$ ipython --no-banner

In [1]: import numpy as np

In [2]: np.set_printoptions(suppress=True, linewidth=200)

In [3]: A2 = np.array([[1, 1], [2, 1]])

In [4]: F = np.triu(A2)

In [5]: F
Out[5]: 
array([[1, 1],
       [0, 1]])

In [6]: q = F.astype(float).copy()

In [7]: for j in range(2):
   ...:     q[:, j] -= q[:, :j] @ (q[:, :j].T @ q[:, j])
   ...:     q[:, j] /= np.linalg.norm(q[:, j])
   ...: 

In [8]: q
Out[8]: 
array([[1., 0.],
       [0., 1.]])

In [9]: q.T @ q
Out[9]: 
array([[1., 0.],
       [0., 1.]])

In [10]: q, V = np.linalg.qr(F[:, :1])[0], np.linalg.qr(F[:, 1:])[0]

In [11]: sv = np.linalg.svd(q.T @ V, compute_uv=False)

In [12]: round(np.linalg.norm(q @ q.T - V @ V.T, 2), 2)
Out[12]: np.float64(0.71)

In [13]: np.round(np.degrees(np.arccos(sv.clip(0, 1))), 2)
Out[13]: array([45.])

In [14]: (F - F.T) / 2
Out[14]: 
array([[ 0. ,  0.5],
       [-0.5,  0. ]])

In [15]: assert F == F.T
Traceback (most recent call last):
  Cell In[15], line 1
    assert F == F.T
ValueError: The truth value of an array with more than one element is ambiguous. Use a.any() or a.all()


In [16]: np.round(np.sort(np.abs(np.linalg.eigvals(F))), 2)
Out[16]: array([1., 1.])

In [17]: th = np.radians(135)

In [18]: Rm = np.eye(2)

In [19]: Rm[0, 0] = Rm[1, 1] = np.cos(th)

In [20]: Rm[0, 1], Rm[1, 0] = -np.sin(th), np.sin(th)

In [21]: Rm.round(2)
Out[21]: 
array([[-0.71, -0.71],
       [ 0.71, -0.71]])

In [22]: A2 = F @ Rm.T

In [23]: np.round(np.abs(A2 - F).max(axis=0), 2)
Out[23]: array([2.41, 1.71])

In [24]: A2.round(2) + 0
Out[24]: 
array([[-1.41,  0.  ],
       [-0.71, -0.71]])

In [25]: np.allclose(F @ F.T, A2 @ A2.T)
Out[25]: True

In [26]: np.allclose(np.linalg.norm(F, axis=1), np.linalg.norm(A2, axis=1))
Out[26]: True

In [27]: np.round(np.linalg.svd(F, compute_uv=False), 2), np.round(np.linalg.svd(A2, compute_uv=False), 2)
Out[27]: (array([1.62, 0.62]), array([1.62, 0.62]))

In [28]: x = np.array([1, 2])

In [29]: target = F @ x

In [30]: target
Out[30]: array([3, 2])

In [31]: np.round(np.linalg.solve(F, -3 * target), 2)
Out[31]: array([-3., -6.])

In [32]: data = np.loadtxt("data.csv", delimiter=",")

In [33]: data
Out[33]: 
array([[ 1., -1., -1.,  1.,  1., -1., -1.,  1.],
       [ 1., -1., -1.,  1., -1.,  1.,  1., -1.],
       [ 1.,  1., -1., -1.,  1.,  1., -1., -1.],
       [ 1.,  1.,  1.,  1., -1., -1., -1., -1.]])

In [34]: w1 = np.array([[-2, 1, 1],
    ...:     [-1, -2, 1],
    ...:     [2, 2, 0],
    ...:     [-2, 1, 2],
    ...:     [-2, -2, 1],
    ...:     [1, 0, -2],
    ...:     [1, 1, 2],
    ...:     [-1, 1, 2]])

In [35]: b = np.array([0, -1, -1])

In [36]: hid = np.maximum(data @ w1 + b, 0)

In [37]: (hid > 0).mean(axis=0)
Out[37]: array([0.  , 0.5 , 0.25])

In [38]: (hid > 0).astype(int)
Out[38]: 
array([[0, 0, 1],
       [0, 1, 0],
       [0, 0, 0],
       [0, 1, 0]])

In [39]: W2 = np.array([[1, 1], [2, -4], [5, 5]])

In [40]: (hid @ W2).round(6).argmax(axis=1)
Out[40]: array([0, 0, 0, 0])

In [41]: w1 @ W2
Out[41]: 
array([[ 5, -1],
       [ 0, 12],
       [ 6, -6],
       [10,  4],
       [-1, 11],
       [-9, -9],
       [13,  7],
       [11,  5]])
